% ipython --no-banner

In [1]: import numpy as np

In [2]: np.set_printoptions(precision=3, suppress=True, linewidth=120, floatmode="fixed")

In [3]: rnd = lambda a: np.round(a, 3) + 0

In [4]: rng = np.random.default_rng(349779)

In [5]: K = np.eye(3, dtype=int)[rng.permutation(3)]

In [6]: K
Out[6]: 
array([[0, 1, 0],
       [1, 0, 0],
       [0, 0, 1]])

In [7]: x0 = np.array([0, 1, 0])

In [8]: print(rnd(np.sort(np.abs(np.degrees(np.angle(np.linalg.eigvals(K)))))))
[  0.000   0.000 180.000]

In [9]: [p for p in range(1, 25) if np.allclose(np.linalg.matrix_power(K, p), np.eye(3))]
Out[9]: [2, 4, 6, 8, 10, 12, 14, 16, 18, 20, 22, 24]

In [10]: rnd(np.sort(np.linalg.eigvals(K).real))
Out[10]: array([-1.000,  1.000,  1.000])

In [11]: (K != 0).astype(int)
Out[11]: 
array([[0, 1, 0],
       [1, 0, 0],
       [0, 0, 1]])

In [12]: K @ K
Out[12]: 
array([[1, 0, 0],
       [0, 1, 0],
       [0, 0, 1]])

In [13]: np.flatnonzero(np.linalg.matrix_power((K != 0) + (K.T != 0) + np.eye(3), 3)[2])
Out[13]: array([2])

In [14]: m1 = np.load("dump.npy")

In [15]: rnd(m1)
Out[15]: 
array([[ 0.766, -0.397, -0.152,  1.798],
       [ 1.094,  1.123,  1.236, -0.114],
       [-1.204, -0.369,  1.452,  0.554],
       [ 0.875, -1.564,  0.584, -0.669]])

In [16]: rnd(m1.ravel(order="F"))
Out[16]: 
array([ 0.766,  1.094, -1.204,  0.875, -0.397,  1.123, -0.369, -1.564, -0.152,  1.236,  1.452,  0.584,  1.798, -0.114,
        0.554, -0.669])

In [17]: rnd(m1.reshape(2, -1))
Out[17]: 
array([[ 0.766, -0.397, -0.152,  1.798,  1.094,  1.123,  1.236, -0.114],
       [-1.204, -0.369,  1.452,  0.554,  0.875, -1.564,  0.584, -0.669]])

In [18]: blk = m1.reshape(4, 2, -1)

In [19]: rnd(blk[:, 0])
Out[19]: 
array([[ 0.766, -0.397],
       [ 1.094,  1.123],
       [-1.204, -0.369],
       [ 0.875, -1.564]])

In [20]: np.einsum("ihd,jhd->hij", blk, blk).shape
Out[20]: (2, 4, 4)

In [21]: print(rnd(np.einsum("ihd,ihd->ih", blk, blk)))
[[0.744 3.256]
 [2.459 1.541]
 [1.585 2.415]
 [3.212 0.788]]

In [22]: z = rng.permutation(4)

In [23]: z
Out[23]: array([0, 1, 3, 2])

In [24]: B = m1[z][:, z]

In [25]: rnd(np.trace(B))
Out[25]: np.float64(2.672)

In [26]: print(rnd(np.diag(B)))
[ 0.766  1.123 -0.669  1.452]

In [27]: rnd(np.sort(np.abs(np.linalg.eigvals(B))))
Out[27]: array([2.000, 2.000, 2.000, 2.000])
